In [1]: import numpy as np

In [2]: import numpy.linalg as la

In [3]: np.set_printoptions(suppress=True, linewidth=100)

In [4]: W0 = np.maximum(np.array([[-8, -5],
   ...:     [9, 1],
   ...:     [6, -5],
   ...:     [5, -2],
   ...:     [3, 9],
   ...:     [6, -8],
   ...:     [-3, 5],
   ...:     [-6, 7],
   ...:     [-8, 5],
   ...:     [-8, 3],
   ...:     [6, 5],
   ...:     [8, 4],
   ...:     [6, 9],
   ...:     [0, 0],
   ...:     [-4, -7],
   ...:     [-4, 8],
   ...:     [-4, -5],
   ...:     [8, -8],
   ...:     [0, -1],
   ...:     [8, -6],
   ...:     [-8, -6],
   ...:     [2, 3],
   ...:     [-8, 2],
   ...:     [6, -9],
   ...:     [9, 9],
   ...:     [4, 5],
   ...:     [-4, -2],
   ...:     [2, -5],
   ...:     [6, 4],
   ...:     [-8, -4],
   ...:     [-4, 0],
   ...:     [-6, 9],
   ...:     [9, 9],
   ...:     [-2, 3],
   ...:     [-2, -3],
   ...:     [-6, -6]]) @ np.array([[2, 2, -2], [8, -7, 6]]) + np.array([0, 2, 4]), 0)

In [5]: W0
Out[5]: 
array([[ 0, 21,  0],
       [26, 13,  0],
       [ 0, 49,  0],
       [ 0, 26,  0],
       [78,  0, 52],
       [ 0, 70,  0],
       [34,  0, 40],
       [44,  0, 58],
       [24,  0, 50],
       [ 8,  0, 38],
       [52,  0, 22],
       [48,  0, 12],
       [84,  0, 46],
       [ 0,  2,  4],
       [ 0, 43,  0],
       [56,  0, 60],
       [ 0, 29,  0],
       [ 0, 74,  0],
       [ 0,  9,  0],
       [ 0, 60,  0],
       [ 0, 28,  0],
       [28,  0, 18],
       [ 0,  0, 32],
       [ 0, 77,  0],
       [90,  0, 40],
       [48,  0, 26],
       [ 0,  8,  0],
       [ 0, 41,  0],
       [44,  0, 16],
       [ 0, 14,  0],
       [ 0,  0, 12],
       [60,  0, 70],
       [90,  0, 40],
       [20,  0, 26],
       [ 0, 19,  0],
       [ 0, 32,  0]])

In [6]: cent = W0[[3, 0]].astype(float)

In [7]: for _ in range(7):
   ...:     lab = la.norm(W0[:, None] - cent, axis=-1).argmin(axis=1)
   ...:     cent = np.array([W0[lab == j].mean(axis=0) for j in range(2)])
   ...: 

In [8]: lab
Out[8]: 
array([0, 0, 0, 0, 1, 0, 1, 1, 1, 1, 1, 1, 1, 0, 0, 1, 0, 0, 0, 0, 0, 1, 0, 0, 1, 1, 0, 0, 1, 0, 0,
       1, 1, 1, 0, 0])

In [9]: np.round(cent[1] - cent[0], 1)
Out[9]: array([ 49.2, -30.8,  36. ])
